% python3 -q
>>> import numpy as np
>>> import numpy.linalg as la
>>> np.set_printoptions(precision=3, suppress=True, linewidth=140)
>>> tidy = lambda a: np.round(a, 3) + 0
>>> X = np.loadtxt("test10.csv", delimiter=",")
>>> X
array([[0., 3., 0., 3.],
       [1., 1., 1., 1.],
       [0., 3., 0., 3.],
       [1., 1., 1., 1.]])
>>> rank = la.matrix_rank(X)
>>> rank
np.int64(2)
>>> N = la.svd(X)[2][rank:].T
>>> np.allclose(X @ N, 0)
True
>>> tidy(X @ N)
array([[0., 0.],
       [0., 0.],
       [0., 0.],
       [0., 0.]])
>>> la.lstsq(X[:-1].T, X[-1])[2]
np.int32(2)
>>> tidy(np.trace(la.pinv(X) @ X))
np.float64(2.0)
>>> np.abs(np.diag(la.qr(X)[1])) > 1e-9
array([ True,  True, False, False])
>>> tidy(la.eigvals(X))
array([ 4.606, -2.606,  0.   ,  0.   ])
>>> np.kron(np.eye(2, dtype=int), X)
array([[0., 3., 0., 3., 0., 0., 0., 0.],
       [1., 1., 1., 1., 0., 0., 0., 0.],
       [0., 3., 0., 3., 0., 0., 0., 0.],
       [1., 1., 1., 1., 0., 0., 0., 0.],
       [0., 0., 0., 0., 0., 3., 0., 3.],
       [0., 0., 0., 0., 1., 1., 1., 1.],
       [0., 0., 0., 0., 0., 3., 0., 3.],
       [0., 0., 0., 0., 1., 1., 1., 1.]])
>>> np.einsum("ij,ji->", X, X)
np.float64(28.0)
>>> tidy(la.det(2 * X)), tidy(la.det(X))
(np.float64(0.0), np.float64(0.0))
>>> tidy(la.det(X[::-1]))
np.float64(0.0)
>>> tidy(la.det(X.T))
np.float64(0.0)
>>> W0 = np.arange(84).reshape(12, 7) + 2
>>> W0
array([[ 2,  3,  4,  5,  6,  7,  8],
       [ 9, 10, 11, 12, 13, 14, 15],
       [16, 17, 18, 19, 20, 21, 22],
       [23, 24, 25, 26, 27, 28, 29],
       [30, 31, 32, 33, 34, 35, 36],
       [37, 38, 39, 40, 41, 42, 43],
       [44, 45, 46, 47, 48, 49, 50],
       [51, 52, 53, 54, 55, 56, 57],
       [58, 59, 60, 61, 62, 63, 64],
       [65, 66, 67, 68, 69, 70, 71],
       [72, 73, 74, 75, 76, 77, 78],
       [79, 80, 81, 82, 83, 84, 85]])
>>> Uu, s, vt = la.svd(W0)
>>> V = vt[:(s > 1e-8).sum()]
>>> rng = np.random.default_rng(762)
>>> x0 = W0[6] + -3 * W0[3] + rng.integers(2) * np.eye(7)[3]
>>> x0
array([-25., -27., -29., -31., -33., -35., -37.])
>>> tidy(np.diag(V.T @ V))
array([0.464, 0.286, 0.179, 0.143, 0.179, 0.286, 0.464])
>>> tidy(la.norm(x0 - V.T @ V @ x0))
np.float64(0.0)
